In [1]: import numpy as np

In [2]: from numpy import linalg as LA

In [3]: np.set_printoptions(precision=2, suppress=True, linewidth=200, sign=" ")

In [4]: E = np.cumsum(np.array([[4, 1, 2, 4],
   ...:     [7, 6, 1, 3],
   ...:     [6, 7, 5, 2],
   ...:     [3, 1, 6, 8],
   ...:     [1, 6, 1, 8],
   ...:     [7, 4, 4, 5],
   ...:     [2, 1, 1, 5],
   ...:     [5, 3, 1, 5],
   ...:     [4, 5, 3, 1],
   ...:     [4, 2, 1, 4],
   ...:     [6, 1, 1, 5],
   ...:     [9, 1, 7, 4],
   ...:     [4, 8, 5, 3],
   ...:     [1, 6, 3, 7],
   ...:     [7, 3, 8, 0],
   ...:     [8, 2, 3, 5],
   ...:     [3, 5, 8, 5],
   ...:     [9, 9, 1, 7],
   ...:     [0, 2, 6, 8],
   ...:     [7, 8, 8, 3]]), axis=0)

In [5]: E
Out[5]: 
array([[  4,   1,   2,   4],
       [ 11,   7,   3,   7],
       [ 17,  14,   8,   9],
       [ 20,  15,  14,  17],
       [ 21,  21,  15,  25],
       [ 28,  25,  19,  30],
       [ 30,  26,  20,  35],
       [ 35,  29,  21,  40],
       [ 39,  34,  24,  41],
       [ 43,  36,  25,  45],
       [ 49,  37,  26,  50],
       [ 58,  38,  33,  54],
       [ 62,  46,  38,  57],
       [ 63,  52,  41,  64],
       [ 70,  55,  49,  64],
       [ 78,  57,  52,  69],
       [ 81,  62,  60,  74],
       [ 90,  71,  61,  81],
       [ 90,  73,  67,  89],
       [ 97,  81,  75,  92]])

In [6]: dist = LA.norm(E[:, None] - E[None], axis=-1)

In [7]: np.unravel_index(dist.round(6).argmax(), dist.shape)
Out[7]: (np.int64(0), np.int64(19))

In [8]: dist.mean(axis=1).argmax()
Out[8]: np.int64(19)

In [9]: W1 = np.array([[3, 0], [2, 4], [3, 0], [5, 0]])

In [10]: b = np.array([3, 1])

In [11]: hid = np.maximum(E @ W1 + b, 0)

In [12]: (hid > 0).astype(int)
Out[12]: 
array([[ 1,  1],
       [ 1,  1],
       [ 1,  1],
       [ 1,  1],
       [ 1,  1],
       [ 1,  1],
       [ 1,  1],
       [ 1,  1],
       [ 1,  1],
       [ 1,  1],
       [ 1,  1],
       [ 1,  1],
       [ 1,  1],
       [ 1,  1],
       [ 1,  1],
       [ 1,  1],
       [ 1,  1],
       [ 1,  1],
       [ 1,  1],
       [ 1,  1]])

In [13]: C = np.array([[-1, -5, 6], [4, 0, -6]])

In [14]: (hid @ C).round(6).argmax(axis=1)
Out[14]: array([ 2,  2,  2,  2,  2,  2,  2,  2,  2,  2,  2,  2,  2,  2,  2,  2,  2,  2,  2,  2])

In [15]: hid @ C
Out[15]: 
array([[  -23,  -215,   228],
       [   22,  -470,   390],
       [   77,  -755,   564],
       [   24, -1100,   954],
       [   62, -1390,  1158],
       [   60, -1720,  1458],
       [   40, -1900,  1650],
       [   39, -2145,  1872],
       [   83, -2325,  1968],
       [   76, -2520,  2154],
       [   44, -2760,  2418],
       [  -10, -3110,  2814],
       [   60, -3400,  2970],
       [   97, -3695,  3180],
       [   94, -3950,  3414],
       [   64, -4260,  3738],
       [   76, -4600,  4026],
       [  137, -5015,  4308],
       [  107, -5325,  4632],
       [  159, -5705,  4896]])
